>>> import numpy as np
>>> np.set_printoptions(suppress=True, linewidth=160)
>>> r0 = np.array([2, -1, 3, 0])
>>> g = np.array([-5, -9, 5, 5, -6])
>>> K = r0[:, None] + g[None, :]
>>> K
array([[ -3,  -7,   7,   7,  -4],
       [ -6, -10,   4,   4,  -7],
       [ -2,  -6,   8,   8,  -3],
       [ -5,  -9,   5,   5,  -6]])
>>> t3 = np.stack([K, -1 * K, K[::-1]])
>>> t3.shape
(3, 4, 5)
>>> np.linalg.matrix_rank(t3)
array([2, 2, 2])
>>> t3.sum(axis=0)
array([[ -5,  -9,   5,   5,  -6],
       [ -2,  -6,   8,   8,  -3],
       [ -6, -10,   4,   4,  -7],
       [ -3,  -7,   7,   7,  -4]])
>>> np.round(np.linalg.norm(K, 2) / np.linalg.norm(K), 3)
np.float64(0.967)
>>> np.linalg.matrix_rank(K, rtol=0.1)
np.int64(2)
>>> arr = np.array([[-0.7, -1.7, 0.3, -0.6],
...     [1.3, -1.5, -0.9, 0.1],
...     [-1.3, 0.3, 2.1, 0.4],
...     [0.5, -2.0, -0.9, -0.1],
...     [-0.6, 2.1, 0.3, -1.2],
...     [-1.2, 1.6, -0.3, -0.2],
...     [-0.2, 0.4, 0.0, -1.2],
...     [-0.6, 0.1, 3.2, 0.6],
...     [-0.5, 1.3, -0.8, -1.4],
...     [-0.5, 0.1, -1.2, -0.7],
...     [0.1, 0.0, 0.8, -0.3],
...     [0.9, 0.4, -1.3, -0.2],
...     [1.0, -1.7, 0.4, 0.4],
...     [-0.1, -0.7, -0.3, -2.0],
...     [-0.4, -0.5, -1.3, -1.6],
...     [0.4, -0.3, -0.1, 0.1]])
>>> arr[2] *= 10
>>> arr
array([[ -0.7,  -1.7,   0.3,  -0.6],
       [  1.3,  -1.5,  -0.9,   0.1],
       [-13. ,   3. ,  21. ,   4. ],
       [  0.5,  -2. ,  -0.9,  -0.1],
       [ -0.6,   2.1,   0.3,  -1.2],
       [ -1.2,   1.6,  -0.3,  -0.2],
       [ -0.2,   0.4,   0. ,  -1.2],
       [ -0.6,   0.1,   3.2,   0.6],
       [ -0.5,   1.3,  -0.8,  -1.4],
       [ -0.5,   0.1,  -1.2,  -0.7],
       [  0.1,   0. ,   0.8,  -0.3],
       [  0.9,   0.4,  -1.3,  -0.2],
       [  1. ,  -1.7,   0.4,   0.4],
       [ -0.1,  -0.7,  -0.3,  -2. ],
       [ -0.4,  -0.5,  -1.3,  -1.6],
       [  0.4,  -0.3,  -0.1,   0.1]])
>>> B = np.c_[arr[:, :2] @ np.array([[3, 0], [0, 2]]), np.array([1, -2, -2, 1, -1, -1, 0, -1, -1, 1, 1, 1, -2, 2, -1, -2])]
>>> B.round(3)
array([[ -2.1,  -3.4,   1. ],
       [  3.9,  -3. ,  -2. ],
       [-39. ,   6. ,  -2. ],
       [  1.5,  -4. ,   1. ],
       [ -1.8,   4.2,  -1. ],
       [ -3.6,   3.2,  -1. ],
       [ -0.6,   0.8,   0. ],
       [ -1.8,   0.2,  -1. ],
       [ -1.5,   2.6,  -1. ],
       [ -1.5,   0.2,   1. ],
       [  0.3,   0. ,   1. ],
       [  2.7,   0.8,   1. ],
       [  3. ,  -3.4,  -2. ],
       [ -0.3,  -1.4,   2. ],
       [ -1.2,  -1. ,  -1. ],
       [  1.2,  -0.6,  -2. ]])
>>> np.round(np.linalg.norm(np.linalg.qr(arr)[0].T @ B, axis=0) ** 2 / ((B ** 2).sum(axis=0) + 1e-12), 3)
array([1.   , 1.   , 0.203])
>>> np.linalg.matrix_rank(np.c_[arr, B])
np.int64(5)
>>> np.linalg.matrix_rank(B)
np.int64(3)
